% python3 -q
>>> import numpy as np
>>> import numpy.linalg as la
>>> np.set_printoptions(suppress=True, linewidth=200)
>>> B = np.array([[1, 1, -1], [-2, 0, -1], [1, 0, 2]])
>>> arr = np.triu(B, 1)
>>> arr
array([[ 0,  1, -1],
       [ 0,  0, -1],
       [ 0,  0,  0]])
>>> # null space of dimension 1
>>> np.allclose(arr[:-1].T @ la.lstsq(arr[:-1].T, arr[-1])[0], arr[-1])
True
>>> la.lstsq(arr[:-1].T, arr[-1])[2]
np.int32(2)
>>> np.round(np.sort(la.eigvals(arr)), 3)
array([0., 0., 0.])
>>> la.matrix_power(arr - np.diag(np.diag(arr)), 3)
array([[0, 0, 0],
       [0, 0, 0],
       [0, 0, 0]])
>>> W2 = np.array([[4, 5, 1, 3, 1],
...     [4, 1, 2, 2, 0],
...     [2, 0, 5, 5, 5],
...     [5, 3, 3, 2, 0],
...     [1, 0, 2, 0, 3]])
>>> rng = np.random.default_rng(93)
>>> m1 = (rng.random((15, 5)) < 0.25) @ W2
>>> m1
array([[ 0,  0,  0,  0,  0],
       [ 5,  5,  3,  3,  4],
       [ 2,  0,  5,  5,  5],
       [ 7,  1,  9,  7,  8],
       [ 4,  5,  1,  3,  1],
       [ 3,  0,  7,  5,  8],
       [ 0,  0,  0,  0,  0],
       [ 0,  0,  0,  0,  0],
       [ 7,  1,  9,  7,  8],
       [ 5,  3,  3,  2,  0],
       [ 4,  5,  1,  3,  1],
       [11,  8,  9, 10,  6],
       [ 2,  0,  5,  5,  5],
       [ 5,  5,  3,  3,  4],
       [10,  8,  6,  5,  4]])
>>> # row 6 repeats row 0
>>> W2 = m1[[11, 14]].astype(float)
>>> for _ in range(4):
...     idx = la.norm(m1[:, None] - W2, axis=-1).argmin(axis=1)
...     W2 = np.array([m1[idx == j].mean(axis=0) for j in range(2)])
... 
>>> idx
array([1, 1, 1, 0, 1, 0, 1, 1, 0, 1, 1, 0, 1, 1, 0])
>>> np.abs(W2[1] - W2[0]).argmax()
np.int64(2)
>>> W2
array([[7.6, 3.6, 8. , 6.8, 6.8],
       [2.7, 2.3, 2.1, 2.4, 2. ]])
>>> G = W2.T @ W2
>>> np.trace(G), round(float((W2 ** 2).sum()), 3)
(np.float64(253.95), 253.95)
>>> np.allclose(G, G.T)
True
>>> np.round(np.diag(G), 3)
array([65.05, 18.25, 68.41, 52.  , 50.24])
>>> left, sv = la.svd(m1)
Traceback (most recent call last):
  File "<python-input-25>", line 1, in <module>
    left, sv = la.svd(m1)
    ^^^^^^^^
ValueError: too many values to unpack (expected 2)
>>> left, sv, Vt = la.svd(m1, full_matrices=False)
>>> np.round(Vt @ Vt.T, 3) + 0
array([[1., 0., 0., 0., 0.],
       [0., 1., 0., 0., 0.],
       [0., 0., 1., 0., 0.],
       [0., 0., 0., 1., 0.],
       [0., 0., 0., 0., 1.]])
>>> np.round(np.abs(Vt[0]), 3)
array([0.516, 0.302, 0.498, 0.46 , 0.428])
>>> np.round(left.T @ m1 @ Vt.T, 3) + 0
array([[39.386,  0.   ,  0.   ,  0.   ,  0.   ],
       [ 0.   , 13.354,  0.   ,  0.   ,  0.   ],
       [ 0.   ,  0.   ,  3.793,  0.   ,  0.   ],
       [ 0.   ,  0.   ,  0.   ,  3.212,  0.   ],
       [ 0.   ,  0.   ,  0.   ,  0.   ,  0.845]])
>>> np.allclose(left * sv @ Vt, m1)
True
>>> np.round(np.cumsum(sv ** 2) / np.sum(sv ** 2), 3)
array([0.884, 0.986, 0.994, 1.   , 1.   ])
>>> sv.round(3)
array([39.386, 13.354,  3.793,  3.212,  0.845])
